>>> import numpy as np
>>> from numpy import linalg as LA
>>> np.set_printoptions(suppress=True, linewidth=160)
>>> rd = lambda a: np.round(a, 1) + 0
>>> B = np.array([[0.1, -1.2],
...     [-0.3, -1.1],
...     [-1.5, -1.3],
...     [-2.2, -0.8],
...     [0.1, 1.0],
...     [1.5, 1.5],
...     [-0.7, 0.6],
...     [0.7, 1.4],
...     [0.8, 1.8],
...     [-0.3, 0.3],
...     [1.5, -0.8]])
>>> C = np.array([[-0.3, -0.6, -0.9, 0.2, 0.8, 0.4, -1.0, -1.2, 0.6, -0.9, 1.7, 0.9],
...     [0.7, -0.5, -1.0, -0.2, 0.7, 0.0, 0.4, 1.3, -1.3, 1.4, 1.2, -0.1]])
>>> A = B @ C
>>> rd(A)
array([[-0.9,  0.5,  1.1,  0.3, -0.8,  0. , -0.6, -1.7,  1.6, -1.8, -1.3,  0.2],
       [-0.7,  0.7,  1.4,  0.2, -1. , -0.1, -0.1, -1.1,  1.3, -1.3, -1.8, -0.2],
       [-0.5,  1.5,  2.7,  0. , -2.1, -0.6,  1. ,  0.1,  0.8, -0.5, -4.1, -1.2],
       [ 0.1,  1.7,  2.8, -0.3, -2.3, -0.9,  1.9,  1.6, -0.3,  0.9, -4.7, -1.9],
       [ 0.7, -0.6, -1.1, -0.2,  0.8,  0. ,  0.3,  1.2, -1.2,  1.3,  1.4,  0. ],
       [ 0.6, -1.6, -2.8,  0. ,  2.2,  0.6, -0.9,  0.2, -1.1,  0.7,  4.4,  1.2],
       [ 0.6,  0.1,  0. , -0.3, -0.1, -0.3,  0.9,  1.6, -1.2,  1.5, -0.5, -0.7],
       [ 0.8, -1.1, -2. , -0.1,  1.5,  0.3, -0.1,  1. , -1.4,  1.3,  2.9,  0.5],
       [ 1. , -1.4, -2.5, -0.2,  1.9,  0.3, -0.1,  1.4, -1.9,  1.8,  3.5,  0.5],
       [ 0.3,  0. ,  0. , -0.1,  0. , -0.1,  0.4,  0.8, -0.6,  0.7, -0.2, -0.3],
       [-1. , -0.5, -0.6,  0.5,  0.6,  0.6, -1.8, -2.8,  1.9, -2.5,  1.6,  1.4]])
>>> m1 = np.load("a.npy")
>>> rd(m1)
array([[-0.1, -0.4,  0.7,  0.6, -0.1],
       [-0.4, -0.2,  0.3, -0.3,  0.8],
       [-0.8,  0.3, -0.3,  0.5,  0. ],
       [ 0.3,  0.8,  0.3,  0.3,  0.4],
       [ 0.3, -0.4, -0.5,  0.5,  0.5]])
>>> Q, V = LA.qr(m1[:, :1])[0], LA.qr(m1[:, 1:])[0]
>>> sv = LA.svd(Q.T @ V, compute_uv=False)
>>> (sv > 0.9).sum()
np.int64(0)
>>> rd(LA.norm(Q @ Q.T - V @ V.T, 2))
np.float64(1.0)
>>> hat = np.triu(np.array([[0, -1, 1, 2, 3],
...     [-1, -3, 3, 3, 3],
...     [3, -2, -3, 2, -3],
...     [1, 1, 0, 3, -2],
...     [0, -3, 1, 1, 2]]), 1) + np.eye(5)
>>> B = hat @ m1 @ LA.inv(hat)
>>> rd(np.poly(B))
array([ 1. , -0.2,  0.1, -0.1,  0.2, -1. ])
>>> rd(np.trace(B)), rd(np.trace(m1))
(np.float64(0.2), np.float64(0.2))
>>> rd(B)
array([[ 1.3,  1.9, -7.8, 10.7, -9.9],
       [-0.7,  1.2, -4.3,  9.7,  8.4],
       [-1.2,  1.7, -2.1,  1. , -6.7],
       [-0.4,  1.1, -1.5, -0.1, -7.6],
       [ 0.3,  0. , -0.9,  1.5, -0.1]])
>>> rd(LA.det(B))
np.float64(1.0)
>>> B = LA.inv(m1)
>>> rd(LA.slogdet(m1)[0])
np.float64(1.0)
>>> rd(LA.cond(m1))
np.float64(1.0)
>>> rd(LA.det(m1) * B)
array([[-0.1, -0.4, -0.8,  0.3,  0.3],
       [-0.4, -0.2,  0.3,  0.8, -0.4],
       [ 0.7,  0.3, -0.3,  0.3, -0.5],
       [ 0.6, -0.3,  0.5,  0.3,  0.5],
       [-0.1,  0.8,  0. ,  0.4,  0.5]])
>>> rd(B)
array([[-0.1, -0.4, -0.8,  0.3,  0.3],
       [-0.4, -0.2,  0.3,  0.8, -0.4],
       [ 0.7,  0.3, -0.3,  0.3, -0.5],
       [ 0.6, -0.3,  0.5,  0.3,  0.5],
       [-0.1,  0.8,  0. ,  0.4,  0.5]])
>>> Q, r_ = LA.qr(m1)
>>> np.allclose(r_.T @ r_, m1.T @ m1)
True
>>> rd(Q @ r_)
array([[-0.1, -0.4,  0.7,  0.6, -0.1],
       [-0.4, -0.2,  0.3, -0.3,  0.8],
       [-0.8,  0.3, -0.3,  0.5,  0. ],
       [ 0.3,  0.8,  0.3,  0.3,  0.4],
       [ 0.3, -0.4, -0.5,  0.5,  0.5]])
>>> rd(Q.T @ Q)
array([[1., 0., 0., 0., 0.],
       [0., 1., 0., 0., 0.],
       [0., 0., 1., 0., 0.],
       [0., 0., 0., 1., 0.],
       [0., 0., 0., 0., 1.]])
>>> rd(Q)
array([[-0.1, -0.4,  0.7,  0.6, -0.1],
       [-0.4, -0.2,  0.3, -0.3,  0.8],
       [-0.8,  0.3, -0.3,  0.5,  0. ],
       [ 0.3,  0.8,  0.3,  0.3,  0.4],
       [ 0.3, -0.4, -0.5,  0.5,  0.5]])
>>> rd(r_)
array([[1., 0., 0., 0., 0.],
       [0., 1., 0., 0., 0.],
       [0., 0., 1., 0., 0.],
       [0., 0., 0., 1., 0.],
       [0., 0., 0., 0., 1.]])
>>> Q.shape, r_.shape
((5, 5), (5, 5))
>>> rd(m1 @ m1.T)
array([[1., 0., 0., 0., 0.],
       [0., 1., 0., 0., 0.],
       [0., 0., 1., 0., 0.],
       [0., 0., 0., 1., 0.],
       [0., 0., 0., 0., 1.]])
>>> rd(LA.norm(m1, axis=0))
array([1., 1., 1., 1., 1.])
>>> data = np.load("dump.npy")
>>> data
array([[ 1, -4, -3,  0, -3],
       [ 0, -6, -4,  2, -2],
       [-3, -3, -1,  5,  4],
       [ 2, -2, -2, -2, -4],
       [ 3,  0, -1, -4, -5],
       [ 2, -2, -2, -2, -4],
       [ 2,  4,  2, -4, -2],
       [-2,  2,  2,  2,  4],
       [-1, -5, -3,  3,  0],
       [ 2,  4,  2, -4, -2]])
>>> d = LA.norm(data[:, None] - data[None], axis=-1)
>>> rd(d[6])
array([10.3, 13.3, 14.1,  7.7,  5.9,  7.7,  0. ,  9.6, 13. ,  0. ])
>>> d[6].round(6).argsort(kind="stable")[:4]
array([6, 9, 4, 3])
>>> np.unravel_index(d.round(6).argmax(), d.shape)
(np.int64(2), np.int64(4))
>>> np.flatnonzero(d[6] < d.mean() / 2)
array([6, 9])
>>> rd(LA.norm(data, axis=1))
array([5.9, 7.7, 7.7, 5.7, 7.1, 5.7, 6.6, 5.7, 6.6, 6.6])
>>> rd(LA.norm(data - data.mean(axis=0), axis=1))
array([3.8, 6.2, 8.6, 3.6, 5.8, 3.6, 7.2, 7.8, 5.9, 7.2])
>>> d.mean(axis=1).argmax()
np.int64(2)
>>> Xc = data - data.mean(axis=0)
>>> V = LA.svd(Xc)[2][:2]
>>> B = Xc - Xc @ V.T @ V
>>> rd(np.cov(Xc @ V.T, rowvar=False))
array([[26.3,  0. ],
       [ 0. , 16.5]])
>>> rd(B.std(axis=0))
array([0., 0., 0., 0., 0.])
>>> B = np.array([[1, 1], [1, -1]])
>>> rng = np.random.default_rng(369)
>>> W0 = np.kron(B, np.kron(B, B))[rng.permutation(8)][:9]
>>> W0
array([[ 1, -1, -1,  1, -1,  1,  1, -1],
       [ 1, -1,  1, -1,  1, -1,  1, -1],
       [ 1,  1,  1,  1, -1, -1, -1, -1],
       [ 1, -1,  1, -1, -1,  1, -1,  1],
       [ 1, -1, -1,  1,  1, -1, -1,  1],
       [ 1,  1, -1, -1,  1,  1, -1, -1],
       [ 1,  1,  1,  1,  1,  1,  1,  1],
       [ 1,  1, -1, -1, -1, -1,  1,  1]])
>>> B = W0 + rng.integers(-2, 3, (8, 7)) @ rng.integers(-2, 3, (7, 8))
>>> B
array([[-13,  -2,  -7,   6,  -5,   8,  13,  -2],
       [  1,  -4,   9,  -8,  -2,  -7,   8, -12],
       [ -5,  -5,   0,  -1,  -9,   1,   9,  -4],
       [ -9,   5,  -4,   3,  -5,   3,   7,   2],
       [  3,  -2,   3,  -4,  -2,  -7,   2,  -1],
       [  7,  -8,  -5,   4,   2,  -2,   2,  -2],
       [ 11, -13,   6,  -5,   2,  -2,  -3,  -6],
       [ -1,   8,  -8,   8,   5,   2,  -3,   8]])
>>> LA.matrix_rank(B - W0, tol=1e-8)
np.int64(7)
>>> B - W0
array([[-14,  -1,  -6,   5,  -4,   7,  12,  -1],
       [  0,  -3,   8,  -7,  -3,  -6,   7, -11],
       [ -6,  -6,  -1,  -2,  -8,   2,  10,  -3],
       [-10,   6,  -5,   4,  -4,   2,   8,   1],
       [  2,  -1,   4,  -5,  -3,  -6,   3,  -2],
       [  6,  -9,  -4,   5,   1,  -3,   3,  -1],
       [ 10, -14,   5,  -6,   1,  -3,  -4,  -7],
       [ -2,   7,  -7,   9,   6,   3,  -4,   7]])
>>> def softmax(z):
...     e = np.exp(z - z.max(axis=-1, keepdims=True))
...     return e / e.sum(axis=-1, keepdims=True)
... 
>>> rd(softmax(10 * B[6]))
array([1., 0., 0., 0., 0., 0., 0., 0.])
>>> rd(softmax(B).sum(axis=1))
array([1., 1., 1., 1., 1., 1., 1., 1.])
>>> att = B @ B.T / np.sqrt(8)
>>> softmax(att).round(6).argmax(axis=1)
array([0, 1, 0, 0, 1, 5, 6, 7])
